$ ipython --no-banner

In [1]: import numpy as np

In [2]: np.set_printoptions(precision=2, suppress=True, linewidth=120, sign=" ")

In [3]: def rnd(a):
   ...:     return np.round(a, 2) + 0
   ...: 

In [4]: F = -2 * np.eye(3) + np.eye(3, k=1)

In [5]: F
Out[5]: 
array([[-2.,  1.,  0.],
       [ 0., -2.,  1.],
       [ 0.,  0., -2.]])

In [6]: # triangular: eigenvalues sit on the diagonal

In [7]: print(np.poly(F))
[  1.   6.  12.   8.]

In [8]: rnd(np.linalg.det(2 * F)), rnd(np.linalg.det(F))
Out[8]: (np.float64(-64.0), np.float64(-8.0))

In [9]: rnd(np.linalg.matrix_power(F - np.diag(np.diag(F)), 3))
Out[9]: 
array([[ 0.,  0.,  0.],
       [ 0.,  0.,  0.],
       [ 0.,  0.,  0.]])

In [10]: rnd(np.sort(np.linalg.eigvals(F)))
Out[10]: array([-2., -2., -2.])

In [11]: np.linalg.matrix_rank(F - F[0, 0] * np.eye(3))
Out[11]: np.int64(2)

In [12]: print(np.trace(F))
-6.0

In [13]: (F - F.T) / 2
Out[13]: 
array([[ 0. ,  0.5,  0. ],
       [-0.5,  0. ,  0.5],
       [ 0. , -0.5,  0. ]])

In [14]: F @ F
Out[14]: 
array([[ 4., -4.,  1.],
       [ 0.,  4., -4.],
       [ 0.,  0.,  4.]])

In [15]: rnd(np.linalg.det(F))
Out[15]: np.float64(-8.0)

In [16]: rnd(np.abs(np.linalg.eigvals(F)).max())
Out[16]: np.float64(2.0)

In [17]: print(rnd(np.sort(np.abs(np.linalg.eigvals(F)))))
[ 2.  2.  2.]

In [18]: print(np.allclose(F @ F.T, F.T @ F))
False

In [19]: rnd(np.linalg.matrix_power(F, 3))
Out[19]: 
array([[-8., 12., -6.],
       [ 0., -8., 12.],
       [ 0.,  0., -8.]])

In [20]: ev, vecs = np.linalg.eig(F)

In [21]: F @ vecs[:, 0] - ev[0] * vecs[:, 0]
Out[21]: array([ 0.,  0.,  0.])

In [22]: rnd(np.sort(np.linalg.eigvals(np.linalg.inv(F))))
Out[22]: array([-0.5, -0.5, -0.5])

In [23]: rnd(np.sort(np.linalg.eigvals(F @ F)))
Out[23]: array([ 4.,  4.,  4.])

In [24]: print(ev)
[-2. -2. -2.]

In [25]: rnd(np.sort(np.linalg.eigvals(F.T)))
Out[25]: array([-2., -2., -2.])

In [26]: E = np.load("dump.npy")

In [27]: print(E)
[[ -6.92 -13.98  -1.62]
 [ -6.3  -12.82  -1.41]
 [ -3.97  -8.32  -0.65]
 [ -1.84  -3.93  -0.1 ]
 [ -1.59  -3.39  -0.06]
 [ -1.22  -2.54  -0.01]
 [ -1.13  -2.31   0.  ]
 [ -0.91  -1.78   0.  ]
 [ -0.71  -1.25  -0.03]
 [ -0.7   -1.21  -0.03]
 [ -0.59  -0.87  -0.08]
 [ -0.39  -0.42  -0.15]
 [ -0.24  -0.24  -0.11]
 [ -0.2   -0.2   -0.09]
 [ -0.19  -0.19  -0.09]
 [  0.14   0.14   0.07]
 [  0.65   0.67   0.35]
 [  1.45   1.52   0.81]
 [  2.43   2.61   1.37]
 [  2.6    2.81   1.47]
 [  6.69   7.63   3.83]
 [ 13.23  15.72   7.53]
 [ 19.99  24.35  11.33]
 [ 21.27  25.99  12.04]
 [ 24.32  29.96  13.74]
 [ 25.11  30.98  14.18]]

In [28]: cen = E - E.mean(axis=0)

In [29]: vecs = np.linalg.svd(cen)[2][:2]

In [30]: Y = cen - cen @ vecs.T @ vecs

In [31]: rnd(np.diag(vecs.T @ vecs))
Out[31]: array([ 0.5 ,  0.92,  0.57])

In [32]: U, sig, Vt = np.linalg.svd(E)

In [33]: np.argmax(sig[:-1] / (sig[1:] + 1e-6)) + 1
Out[33]: np.int64(2)

In [34]: rnd(sig)
Out[34]: array([ 83.84,   7.85,   0.48])

In [35]: Y = U[:, :2] @ np.diag(sig[:2]) @ Vt[:2]

In [36]: print(rnd(np.abs(E - Y).max()))
0.1

In [37]: print(rnd(np.linalg.norm(E - Y) / np.linalg.norm(E)))
0.01

In [38]: np.linalg.matrix_rank(Y)
Out[38]: np.int64(2)

In [39]: np.linalg.matrix_rank(E, rtol=0.05)
Out[39]: np.int64(2)

In [40]: Y = np.array([[2, 2, 0], [3, 3, 3], [0, 2, 2]])

In [41]: np.vstack([E, Y.T]).shape
Out[41]: (29, 3)

In [42]: np.linalg.matrix_rank(E @ Y)
Out[42]: np.int64(3)

In [43]: Y = np.array([[1, 2, 0], [2, 2, 0], [2, 0, 2]])

In [44]: basis = np.array([[1]])

In [45]: W0 = np.block([[Y, np.zeros((3, 1))], [np.zeros((1, 3)), basis]])

In [46]: print(W0)
[[ 1.  2.  0.  0.]
 [ 2.  2.  0.  0.]
 [ 2.  0.  2.  0.]
 [ 0.  0.  0.  1.]]

In [47]: # splits into 2 blocks

In [48]: x0 = np.array([-1, 2, -1, -1])

In [49]: h = np.maximum(W0 @ x0, 0)

In [50]: h
Out[50]: array([ 3.,  2.,  0.,  0.])
